$ python -q
>>> import numpy as np
>>> import numpy.linalg as la
>>> np.set_printoptions(suppress=True, linewidth=140)
>>> feats = np.array([[-4.0, 1.0, -2.0], [0.0, 2.0, 1.0], [0.0, 8.0, 1.0]])
>>> rng = np.random.default_rng(5603)
>>> idx = rng.permutation(3)
>>> idx
array([2, 0, 1])
>>> Y = feats[idx][:, idx]
>>> np.round(np.sort(np.abs(la.eigvals(Y))), 3)
array([1.372, 4.   , 4.372])
>>> np.trace(Y)
np.float64(-1.0)
>>> u, v = feats[1], feats[2]
>>> u @ u
np.float64(5.0)
>>> pr = (u @ v) / (u @ u) * u
>>> round(float((v - pr) @ u), 3)
0.0
>>> round(la.norm(u + v) ** 2 + la.norm(u - v) ** 2, 3)
np.float64(140.0)
>>> pr
array([0. , 6.8, 3.4])
>>> np.outer(u, v)
array([[ 0.,  0.,  0.],
       [ 0., 16.,  2.],
       [ 0.,  8.,  1.]])
>>> la.matrix_rank(np.outer(u, v))
np.int64(1)
>>> vec = np.array([-1, -4, -5])
>>> y = feats @ vec
>>> c, lr = np.zeros(3), 1 / la.norm(feats, 2) ** 2
>>> for i in range(20):
...     c -= lr * feats.T @ (feats @ c - y)
...     if i % 5 == 0: print(i, round(la.norm(feats @ c - y), 3))
... 
0 10.644
5 2.772
10 2.02
15 1.936
>>> np.round(la.cond(feats), 3)
np.float64(13.215)
>>> Y = np.array([[3, 1], [0, 1], [1, 3]])
>>> A = np.kron(np.eye(3, dtype=int), Y)
>>> A
array([[3, 1, 0, 0, 0, 0],
       [0, 1, 0, 0, 0, 0],
       [1, 3, 0, 0, 0, 0],
       [0, 0, 3, 1, 0, 0],
       [0, 0, 0, 1, 0, 0],
       [0, 0, 1, 3, 0, 0],
       [0, 0, 0, 0, 3, 1],
       [0, 0, 0, 0, 0, 1],
       [0, 0, 0, 0, 1, 3]])
>>> vec = np.array([2, 3, 1, 3, 5, 4])
>>> y = A @ vec
>>> np.round(la.pinv(A) @ A, 3) + 0
array([[1., 0., 0., 0., 0., 0.],
       [0., 1., 0., 0., 0., 0.],
       [0., 0., 1., 0., 0., 0.],
       [0., 0., 0., 1., 0., 0.],
       [0., 0., 0., 0., 1., 0.],
       [0., 0., 0., 0., 0., 1.]])
>>> y
array([ 9,  3, 11,  6,  3, 10, 19,  4, 17])
>>> y = y + 0.02 * rng.normal(size=9)
>>> y.round(3)
array([ 8.992,  2.965, 11.034,  6.014,  2.99 , 10.011, 19.016,  4.006, 16.985])
>>> c, *_ = la.lstsq(A, y)
>>> c.round()
array([2., 3., 1., 3., 5., 4.])
>>> [round(float(la.norm(la.solve(A.T @ A + lam * np.eye(6), A.T @ y))), 2) for lam in (0, 1, 10, 100)]
[8.0, 7.5, 4.9, 1.11]
>>> np.round(A.T @ (y - A @ c), 3) + 0
array([0., 0., 0., 0., 0., 0.])
>>> c.round(3)
array([1.997, 3.007, 1.005, 3.001, 5.007, 3.994])
>>> P = A @ la.solve(A.T @ A, A.T)
>>> np.trace(P)
np.float64(6.0)
>>> P.round(3)
array([[ 0.986, -0.108,  0.041,  0.   ,  0.   ,  0.   ,  0.   ,  0.   ,  0.   ],
       [-0.108,  0.135,  0.324,  0.   ,  0.   ,  0.   ,  0.   ,  0.   ,  0.   ],
       [ 0.041,  0.324,  0.878,  0.   ,  0.   ,  0.   ,  0.   ,  0.   ,  0.   ],
       [ 0.   ,  0.   ,  0.   ,  0.986, -0.108,  0.041,  0.   ,  0.   ,  0.   ],
       [ 0.   ,  0.   ,  0.   , -0.108,  0.135,  0.324,  0.   ,  0.   ,  0.   ],
       [ 0.   ,  0.   ,  0.   ,  0.041,  0.324,  0.878,  0.   ,  0.   ,  0.   ],
       [ 0.   ,  0.   ,  0.   ,  0.   ,  0.   ,  0.   ,  0.986, -0.108,  0.041],
       [ 0.   ,  0.   ,  0.   ,  0.   ,  0.   ,  0.   , -0.108,  0.135,  0.324],
       [ 0.   ,  0.   ,  0.   ,  0.   ,  0.   ,  0.   ,  0.041,  0.324,  0.878]])
>>> np.round(np.diag(P), 3)
array([0.986, 0.135, 0.878, 0.986, 0.135, 0.878, 0.986, 0.135, 0.878])
>>> P @ A[:, 5]
array([0., 0., 0., 0., 0., 0., 1., 1., 3.])
>>> Y = np.array([[3, -4, 8],
...     [-6, 5, 1],
...     [3, 3, 2],
...     [4, -7, -9],
...     [8, -3, -2],
...     [8, 3, -6]])
>>> la.matrix_rank(A @ Y)
np.int64(3)
>>> np.einsum("ij->j", A)
array([4, 5, 4, 5, 4, 5])
>>> np.vstack([A, Y.T]).shape
(12, 6)
>>> np.einsum("ik,kj->ji", A, Y)
array([[  3,  -6, -15,  13,   4,  15,  32,   8,  32],
       [ -7,   5,  11,   2,  -7, -18,  -6,   3,   6],
       [ 25,   1,  11,  -3,  -9, -25, -12,  -6, -20]])
>>> Q, vecs = la.qr(A[:, :3])[0], la.qr(A[:, 3:])[0]
>>> sv = la.svd(Q.T @ vecs, compute_uv=False)
>>> sv.round(3) + 0
array([0.572, 0.   , 0.   ])
>>> np.round(la.norm(Q @ Q.T - vecs @ vecs.T, 2), 3)
np.float64(1.0)
>>> np.round(np.degrees(np.arccos(sv.clip(0, 1))), 3)
array([55.105, 90.   , 90.   ])
>>> E = np.loadtxt("data.csv", delimiter=",")
>>> E
array([[ 2.,  0.,  2.,  0.],
       [ 2., -1.,  2., -1.],
       [ 2.,  0.,  2.,  0.],
       [ 2., -1.,  2., -1.]])
>>> idx = rng.permutation(4)
>>> idx
array([1, 0, 2, 3])
>>> Y = E[idx][:, idx]
>>> np.round(np.sort(np.abs(la.eigvals(Y))), 3) + 0
array([0., 0., 2., 4.])
>>> np.round(la.det(Y), 3), round(float(la.det(E[idx])), 3)
(np.float64(0.0), 0.0)
>>> np.allclose(E[:-1].T @ la.lstsq(E[:-1].T, E[-1])[0], E[-1])
True
>>> np.round(np.trace(la.pinv(E) @ E), 3)
np.float64(2.0)
>>> m1 = np.load("m.npy")
>>> m1.round(3)
array([[0.333, 0.333, 0.333, 0.   ],
       [0.   , 1.   , 0.   , 0.   ],
       [0.333, 0.   , 0.333, 0.333],
       [0.25 , 0.25 , 0.25 , 0.25 ]])
>>> left, sv, Vt = la.svd(m1)
>>> np.argmax(sv[:-1] / (sv[1:] + 1e-6)) + 1
np.int64(3)
>>> sv.round(3) + 0
array([1.131, 0.764, 0.232, 0.   ])
>>> Y = left[:, :3] @ np.diag(sv[:3]) @ Vt[:3]
>>> round(np.abs(m1 - Y).max(), 3)
np.float64(0.0)
>>> round(la.norm(m1 - Y, 2), 3), round(float(sv[3]), 3)
(np.float64(0.0), 0.0)
>>> la.matrix_rank(Y)
np.int64(3)
>>> Y.round(3) + 0
array([[0.333, 0.333, 0.333, 0.   ],
       [0.   , 1.   , 0.   , 0.   ],
       [0.333, 0.   , 0.333, 0.333],
       [0.25 , 0.25 , 0.25 , 0.25 ]])
>>> la.matrix_rank(m1, rtol=0.05)
np.int64(3)
>>> Y = m1 / la.norm(m1, axis=1, keepdims=True)
>>> C2 = Y @ Y.T
>>> round(float(np.degrees(np.arccos(np.clip(C2[0, 2], -1, 1)))), 3)
48.19
>>> u = np.array([-1, -1, -1, 1, -1]) + 0.5
>>> W0 = np.eye(5) - 2 * np.outer(u, u) / (u @ u)
>>> W0.round(3)
array([[ 0.846, -0.154, -0.154,  0.462, -0.154],
       [-0.154,  0.846, -0.154,  0.462, -0.154],
       [-0.154, -0.154,  0.846,  0.462, -0.154],
       [ 0.462,  0.462,  0.462, -0.385,  0.462],
       [-0.154, -0.154, -0.154,  0.462,  0.846]])
>>> np.all(la.eigvalsh(W0) > 0)
np.False_
>>> blk = np.stack([W0, 2 * W0, W0[::-1]])
>>> np.round(np.einsum("bij,cij->bc", blk, blk), 3)
array([[ 5., 10.,  1.],
       [10., 20.,  2.],
       [ 1.,  2.,  5.]])
>>> np.round(blk.sum(axis=0), 3)
array([[ 2.385, -0.615, -0.615,  1.846,  0.385],
       [ 0.   ,  3.   ,  0.   ,  1.   ,  0.   ],
       [-0.615, -0.615,  3.385,  1.846, -0.615],
       [ 1.231,  2.231,  1.231, -0.692,  1.231],
       [ 0.385, -0.615, -0.615,  1.846,  2.385]])
>>> np.round(la.det(blk), 3)
array([ -1., -32.,  -1.])
>>> (blk @ W0.T).shape
(3, 5, 5)
>>> arr = np.abs(np.array([[1, -2, -2, -1, 0],
...     [3, -2, 0, 2, 3],
...     [-3, 1, 1, -3, -2],
...     [1, -3, 0, -3, -1],
...     [3, -1, -2, -2, 0]])) + np.eye(5)
>>> arr = arr / arr.sum(axis=1, keepdims=True)
>>> arr.round(3)
array([[0.286, 0.286, 0.286, 0.143, 0.   ],
       [0.273, 0.273, 0.   , 0.182, 0.273],
       [0.273, 0.091, 0.182, 0.273, 0.182],
       [0.111, 0.333, 0.   , 0.444, 0.111],
       [0.333, 0.111, 0.222, 0.222, 0.111]])
>>> vec = np.array([-1, 3, 2, 3, -1])
>>> y = arr @ vec
>>> y.round(3)
array([1.571, 0.818, 1.   , 2.111, 1.   ])
>>> np.round(la.solve(arr, -3 * y), 3)
array([ 3., -9., -6., -9.,  3.])
>>> np.round(la.solve(arr.T, arr[1]), 3) + 0
array([0., 1., 0., 0., 0.])
>>> np.round(la.solve(arr, arr[:, 2]), 3) + 0
array([0., 0., 1., 0., 0.])
>>> np.round(la.solve(arr, y), 3)
array([-1.,  3.,  2.,  3., -1.])
>>> np.round(la.solve(arr, y + arr[:, 3]), 3)
array([-1.,  3.,  2.,  4., -1.])
>>> def softmax(z):
...     e = np.exp(z - z.max(axis=-1, keepdims=True))
...     return e / e.sum(axis=-1, keepdims=True)
... 
>>> np.round(softmax(arr).sum(axis=1), 3)
array([1., 1., 1., 1., 1.])
>>> np.round(softmax(10 * arr[1]), 3)
array([0.288, 0.288, 0.019, 0.116, 0.288])
>>> scores = arr @ arr.T / np.sqrt(5)
>>> np.round(softmax(scores)[1] @ arr, 3)
array([0.255, 0.219, 0.137, 0.253, 0.136])
>>> softmax(scores).round(6).argmax(axis=1)
array([0, 1, 2, 3, 4])
>>> M = np.loadtxt("block9.csv", delimiter=",")
>>> M
array([[5., 1., 0.],
       [0., 5., 1.],
       [0., 0., 5.]])
>>> W = np.array([[3, -2], [-3, -1], [-2, 2]])
>>> c = np.array([-1, -9])
>>> H = np.maximum(M @ W + c, 0)
>>> H
array([[11.,  0.],
       [ 0.,  0.],
       [ 0.,  1.]])
>>> W2 = np.array([[-4, -3, -1], [-5, -4, -5]])
>>> H @ W2
array([[-44., -33., -11.],
       [  0.,   0.,   0.],
       [ -5.,  -4.,  -5.]])
>>> left, sv, Vt = la.svd(E)
>>> vecs = Vt[:(sv > 1e-8).sum()]
>>> vec = E[0] + 3 * E[3] + rng.integers(2) * np.eye(4)[0]
>>> vec
array([ 8., -3.,  8., -3.])
>>> np.round(vecs.T @ vecs, 3) + 0
array([[0.5, 0. , 0.5, 0. ],
       [0. , 0.5, 0. , 0.5],
       [0.5, 0. , 0.5, 0. ],
       [0. , 0.5, 0. , 0.5]])
>>> np.round(np.diag(vecs.T @ vecs), 3)
array([0.5, 0.5, 0.5, 0.5])
>>> np.round(la.matrix_power(M - np.diag(np.diag(M)), 3), 3)
array([[0., 0., 0.],
       [0., 0., 0.],
       [0., 0., 0.]])
>>> la.matrix_rank(M - M[0, 0] * np.eye(3))
np.int64(2)
>>> np.round(np.sort(la.eigvals(M)), 3)
array([5., 5., 5.])
>>> Y = la.invert(M)
Traceback (most recent call last):
  File "<python-input-118>", line 1, in <module>
    Y = la.invert(M)
        ^^^^^^^^^
AttributeError: module 'numpy.linalg' has no attribute 'invert'
>>> Y = la.inv(M)
>>> (np.abs(Y) > 1e-9).astype(int)
array([[1, 1, 1],
       [0, 1, 1],
       [0, 0, 1]])
>>> np.allclose(Y, M.T)
False
>>> F = np.load("a.npy")
>>> F.round(3)
array([[-0.901, -0.255,  0.35 ],
       [ 0.039, -0.852, -0.522],
       [ 0.431, -0.457,  0.778]])
>>> Y = la.inv(F)
>>> np.round(la.slogdet(F)[0], 3)
np.float64(1.0)
>>> np.round(la.cond(F), 3)
np.float64(1.0)
>>> round(la.det(F) * la.det(Y), 3)
np.float64(1.0)
>>> Y.round(3)
array([[-0.901,  0.039,  0.431],
       [-0.255, -0.852, -0.457],
       [ 0.35 , -0.522,  0.778]])
>>> np.round(la.inv(Y), 3)
array([[-0.901, -0.255,  0.35 ],
       [ 0.039, -0.852, -0.522],
       [ 0.431, -0.457,  0.778]])
>>> u = np.array([-9, 7, 6])
>>> np.round(np.polyval(u, F[1]), 3)
array([ 6.261, -6.502, -0.101])
>>> np.round(np.cross(F[1, :3], F[0, :3]), 3)
array([-0.431,  0.457, -0.778])
>>> np.round(np.convolve(F[1], u), 3)
array([-0.353,  7.944, -1.035, -8.765, -3.13 ])
>>> idx = rng.permutation(3)
>>> idx
array([2, 0, 1])
>>> Y = F[idx][:, idx]
>>> np.round(np.diag(Y), 3)
array([ 0.778, -0.901, -0.852])
>>> np.allclose(Y, F)
False
>>> Y = F / np.sqrt((F ** 2).mean(axis=1, keepdims=True))
>>> Y[1].round(3)
array([ 0.068, -1.476, -0.904])
>>> np.round(la.norm(Y, axis=1), 3)
array([1.732, 1.732, 1.732])
>>> np.round(F - F.mean(axis=1, keepdims=True), 3)
array([[-0.632,  0.014,  0.619],
       [ 0.484, -0.407, -0.077],
       [ 0.18 , -0.708,  0.527]])
